>>> import numpy as np
>>> import numpy.linalg as la
>>> np.set_printoptions(precision=1, suppress=True, linewidth=120)
>>> mat = np.loadtxt("mat.csv", delimiter=",")
>>> mat
array([[ -2.9, -15.1,   8.4],
       [  8.5,  10.9,  12.7],
       [ -3.9, -13.9,   9.2],
       [  8.6,   8.7,  12.7],
       [-11.3,   8.6,   5.2],
       [  8.9,   9.5,  12.8],
       [ -5.1, -15.3,   7.4],
       [-10.4,   9. ,   5.5],
       [  8.3,   8.9,  14.2],
       [  6.9,   9.8,  12.9],
       [ -4. , -14.1,   6.1],
       [ -4.1, -13.4,   8.4],
       [ -6.8, -14.9,   7.6],
       [  7.1,   9.9,  12.6],
       [  9.1,  10.2,  14.1],
       [ -9.1,  11.3,   4.6],
       [  8.2,   9. ,  13.2],
       [-11.9,   8.2,   5.3],
       [ -5.7, -14. ,   8.9],
       [ -5.1, -13.8,   6.7],
       [  8. ,   9.6,  11.9],
       [  7.2,  11.2,  12.3],
       [ -3.9, -15.4,   6.7],
       [ -9.5,   9.7,   5.4],
       [  8.4,   9.6,  13. ],
       [  6.9,   8.8,  12.6],
       [  7.2,   8.8,  11.9],
       [  5.1,   7.9,  12.9],
       [-10.4,   9.7,   5.9]])
>>> d = la.norm(mat[:, None] - mat[None], axis=-1)
>>> np.unravel_index(d.round(6).argmax(), d.shape)
(np.int64(1), np.int64(12))
>>> arr = np.load("w.npy")
>>> arr
array([[ 8,  6,  8,  4],
       [ 6, 19, 14, 17],
       [ 8, 14, 16, 14],
       [ 4, 17, 14, 17]])
>>> w1 = np.array([[2, 1, 2, -2, -2],
...     [2, -1, 0, 0, 0],
...     [1, -2, 2, 1, 0],
...     [0, -2, 2, 2, 1]])
>>> c = np.array([3, 1, 5, 2, 4])
>>> H = np.maximum(arr @ w1 + c, 0)
>>> print(la.matrix_rank(H))
4
>>> basis = np.array([[0, -2], [0, 2], [-2, 3], [1, -3], [0, 1]])
>>> (H @ basis).round(6).argmax(axis=1)
array([1, 1, 1, 1])
>>> w1 @ basis
array([[-6,  8],
       [ 0, -6],
       [-3, -3],
       [-2, -3]])
>>> other = arr / np.sqrt((arr ** 2).mean(axis=1, keepdims=True))
>>> other[2]
array([0.6, 1. , 1.2, 1. ])
>>> la.matrix_rank(arr - arr.mean(axis=1, keepdims=True))
np.int64(3)
>>> rng = np.random.default_rng(70)
>>> idx = rng.permutation(4)
>>> idx
array([1, 2, 0, 3])
>>> other = arr[idx][:, idx]
>>> print(np.round(np.sort(np.abs(la.eigvals(other))), 1) + 0)
[ 0.   2.3  7.7 50. ]
>>> np.trace(other)
np.int64(60)
>>> Uu, sig, vt = la.svd(arr)
>>> sig.round(1) + 0
array([50. ,  7.7,  2.3,  0. ])
>>> other = Uu[:, :3] @ np.diag(sig[:3]) @ vt[:3]
>>> round(np.abs(arr - other).max(), 1)
np.float64(0.0)
>>> la.matrix_rank(other)
np.int64(3)
>>> print(round(la.norm(arr - other) / la.norm(arr), 1))
0.0
>>> other
array([[ 8.,  6.,  8.,  4.],
       [ 6., 19., 14., 17.],
       [ 8., 14., 16., 14.],
       [ 4., 17., 14., 17.]])
>>> la.matrix_rank(arr, rtol=0.05)
np.int64(2)
>>> F = np.load("out13.npy")
>>> print(F)
[[0 1 0]
 [1 0 0]
 [0 0 0]]
>>> np.abs(np.diag(la.qr(F)[1])) > 1e-9
array([ True,  True, False])
>>> np.allclose(F[:-1].T @ la.lstsq(F[:-1].T, F[-1])[0], F[-1])
True
>>> try:
...     la.inv(F)
... except la.LinAlgError as e:
...     print(e)
... 
Singular matrix
>>> la.svd(F, compute_uv=False)
array([1., 1., 0.])
>>> F[:, 0] @ F[:, 2]
np.int64(0)
>>> la.pinv(F)
array([[0., 1., 0.],
       [1., 0., 0.],
       [0., 0., 0.]])
>>> la.norm(F, axis=0)
array([1., 1., 0.])
>>> rk = la.matrix_rank(F)
>>> rk
np.int64(2)
>>> ns = la.svd(F)[2][rk:].T
>>> [int(la.matrix_rank(F[:, :j + 1])) for j in range(3)]
[1, 2, 2]
>>> [int(la.matrix_rank(F[:i])) for i in range(1, len(F) + 1)]
[1, 2, 2]
>>> ns @ ns.T
array([[0., 0., 0.],
       [0., 0., 0.],
       [0., 0., 1.]])
>>> print(F @ ns)
[[0.]
 [0.]
 [0.]]
>>> E = np.loadtxt("x.csv", delimiter=",")
>>> print(E)
[[ -1.8  -3.2   1.8]
 [ -7.1   3.8   7.1]
 [  2.7  -9.3  -2.7]
 [ -3.2  -1.5   3.2]
 [ -0.5  -5.    0.5]
 [ -0.5  -5.    0.5]
 [  0.   -5.6   0. ]
 [  1.2  -7.2  -1.2]
 [ -0.9  -4.4   0.9]
 [ -1.7  -3.3   1.7]
 [ -0.6  -4.8   0.6]
 [ -5.5   1.7   5.5]
 [ -5.7   2.    5.7]
 [ -7.3   4.1   7.3]
 [ -0.3  -5.2   0.3]
 [ -1.1  -4.1   1.1]
 [ -1.7  -3.4   1.7]
 [ -2.1  -2.9   2.1]
 [  3.5 -10.3  -3.5]
 [ -2.1  -2.9   2.1]
 [ -2.   -3.    2. ]
 [ -3.   -1.7   3. ]
 [ -2.   -3.    2. ]
 [ -2.3  -2.7   2.3]
 [ -2.4  -2.4   2.4]
 [ -3.1  -1.6   3.1]
 [ -4.3   0.    4.3]]
>>> # looks like rank 2
>>> Xc = E - E.mean(axis=0)
>>> evecs = la.svd(Xc)[2][:2]
>>> other = Xc - Xc @ evecs.T @ evecs
>>> np.diag(evecs.T @ evecs)
array([0.5, 1. , 0.5])
>>> np.round(np.cov(Xc @ evecs.T, rowvar=False), 1) + 0
array([[24.3,  0. ],
       [ 0. ,  0. ]])
>>> np.round(other.std(axis=0), 1) + 0
array([0., 0., 0.])
>>> rk = la.matrix_rank(E)
>>> print(rk)
2
>>> ns = la.svd(E)[2][rk:].T
>>> print(la.matrix_rank(E.T @ E), la.matrix_rank(E @ E.T))
2 2
>>> np.round(ns @ ns.T, 1) + 0
array([[0.5, 0. , 0.5],
       [0. , 0. , 0. ],
       [0.5, 0. , 0.5]])
>>> [int(la.matrix_rank(E[:i])) for i in range(1, len(E) + 1)]
[1, 2, 2, 2, 2, 2, 2, 2, 2, 2, 2, 2, 2, 2, 2, 2, 2, 2, 2, 2, 2, 2, 2, 2, 2, 2, 2]
>>> ns.shape
(3, 1)
>>> print([int(la.matrix_rank(np.delete(E, i, axis=0))) for i in range(27)])
[2, 2, 2, 2, 2, 2, 2, 2, 2, 2, 2, 2, 2, 2, 2, 2, 2, 2, 2, 2, 2, 2, 2, 2, 2, 2, 2]
